% ipython --no-banner

In [1]: import numpy as np

In [2]: np.set_printoptions(suppress=True, linewidth=160)

In [3]: J = np.load("data.npy")

In [4]: J
Out[4]: 
array([[ 0,  0,  0],
       [ 0,  1,  1],
       [ 0,  3,  1],
       [ 2,  4,  1],
       [ 4,  6,  3],
       [ 4,  7,  5],
       [ 4,  9,  5],
       [ 5, 11,  7],
       [ 7, 12,  9],
       [ 7, 14,  9],
       [ 8, 14,  9],
       [ 8, 14,  9],
       [10, 14, 10]])

In [5]: # row 11 repeats row 10

In [6]: rng = np.random.default_rng(438)

In [7]: lab = rng.permutation(3)

In [8]: out = J[:, lab] * rng.choice([-1, 1], 3)

In [9]: out
Out[9]: 
array([[ 0,  0,  0],
       [ 1,  0,  1],
       [ 1,  0,  3],
       [ 1,  2,  4],
       [ 3,  4,  6],
       [ 5,  4,  7],
       [ 5,  4,  9],
       [ 7,  5, 11],
       [ 9,  7, 12],
       [ 9,  7, 14],
       [ 9,  8, 14],
       [ 9,  8, 14],
       [10, 10, 14]])

In [10]: U, _, Vt = np.linalg.svd(J.T @ out)

In [11]: np.round(U @ Vt, 3) + 0
Out[11]: 
array([[0., 1., 0.],
       [0., 0., 1.],
       [1., 0., 0.]])

In [12]: cen = J - J.mean(axis=0)

In [13]: V = np.linalg.svd(cen)[2][:1]

In [14]: out = cen - cen @ V.T @ V

In [15]: np.round(np.diag(V.T @ V), 3)
Out[15]: array([0.209, 0.523, 0.268])

In [16]: np.round((cen @ V.T).std(axis=0), 3)
Out[16]: array([6.906])

In [17]: np.linalg.norm(out, axis=1).round(6).argmax()
Out[17]: np.int64(12)

In [18]: mat = np.loadtxt("w.csv", delimiter=",")

In [19]: mat
Out[19]: 
array([[1. , 0. , 0. , 0. ],
       [0. , 1. , 0. , 0. ],
       [0. , 0. , 1. , 0. ],
       [0. , 0. , 0.5, 0.5]])

In [20]: np.round(np.sort(np.linalg.eigvals(mat)), 3)
Out[20]: array([0.5, 1. , 1. , 1. ])

In [21]: np.round(np.linalg.matrix_power(mat - np.diag(np.diag(mat)), 4), 3)
Out[21]: 
array([[0., 0., 0., 0.],
       [0., 0., 0., 0.],
       [0., 0., 0., 0.],
       [0., 0., 0., 0.]])

In [22]: [int(np.linalg.matrix_rank(np.linalg.matrix_power(mat, p))) for p in range(1, 5)]
Out[22]: [4, 4, 4, 4]

In [23]: np.prod(np.diag(mat)), round(np.linalg.det(mat), 3)
Out[23]: (np.float64(0.5), np.float64(0.5))

In [24]: def softmax(z):
    ...:     e = np.exp(z - z.max(axis=-1, keepdims=True))
    ...:     return e / e.sum(axis=-1, keepdims=True)
    ...: 

In [25]: np.round(softmax(mat[2] + -1), 3)
Out[25]: array([0.175, 0.175, 0.475, 0.175])

In [26]: np.round(softmax(mat[2]), 3)
Out[26]: array([0.175, 0.175, 0.475, 0.175])

In [27]: np.round(softmax(10 * mat[2]), 3) + 0
Out[27]: array([0., 0., 1., 0.])

In [28]: scores = mat @ mat.T / np.sqrt(4)

In [29]: np.round(softmax(scores)[2] @ mat, 3)
Out[29]: array([0.203, 0.203, 0.464, 0.13 ])

In [30]: np.round(softmax(scores), 3)
Out[30]: 
array([[0.355, 0.215, 0.215, 0.215],
       [0.215, 0.355, 0.215, 0.215],
       [0.203, 0.203, 0.334, 0.26 ],
       [0.219, 0.219, 0.281, 0.281]])

In [31]: np.round(softmax(scores + np.triu(np.full(scores.shape, -np.inf), 1)), 3)
Out[31]: 
array([[1.   , 0.   , 0.   , 0.   ],
       [0.378, 0.622, 0.   , 0.   ],
       [0.274, 0.274, 0.452, 0.   ],
       [0.219, 0.219, 0.281, 0.281]])

In [32]: softmax(scores).round(6).argmax(axis=1)
Out[32]: array([0, 1, 2, 2])

In [33]: T = np.stack([mat, 2 * mat, mat[::-1]])

In [34]: np.einsum("bij,cij->bc", T, T)
Out[34]: 
array([[ 3.5,  7. ,  0. ],
       [ 7. , 14. ,  0. ],
       [ 0. ,  0. ,  3.5]])

In [35]: T.sum(axis=0)
Out[35]: 
array([[3. , 0. , 0.5, 0.5],
       [0. , 3. , 1. , 0. ],
       [0. , 1. , 3. , 0. ],
       [1. , 0. , 1.5, 1.5]])

In [36]: (T @ mat.T).shape
Out[36]: (3, 4, 4)

In [37]: np.linalg.matrix_rank(T.reshape(3, -1))
Out[37]: np.int64(2)

In [38]: f = np.array([1, 4])

In [39]: np.correlate(mat[2], mat[0], "full")
Out[39]: array([0., 0., 0., 0., 0., 1., 0.])

In [40]: np.cross(mat[2, :3], mat[0, :3])
Out[40]: array([0., 1., 0.])

In [41]: lab = rng.permutation(4)

In [42]: lab
Out[42]: array([0, 1, 2, 3])

In [43]: out = mat[lab][:, lab]

In [44]: np.round(np.linalg.det(out), 3), round(float(np.linalg.det(mat[lab])), 3)
Out[44]: (np.float64(0.5), 0.5)

In [45]: np.allclose(out, mat)
Out[45]: True

In [46]: out
Out[46]: 
array([[1. , 0. , 0. , 0. ],
       [0. , 1. , 0. , 0. ],
       [0. , 0. , 1. , 0. ],
       [0. , 0. , 0.5, 0.5]])

In [47]: np.round(np.sort(np.abs(np.linalg.eigvals(out))), 3)
Out[47]: array([0.5, 1. , 1. , 1. ])
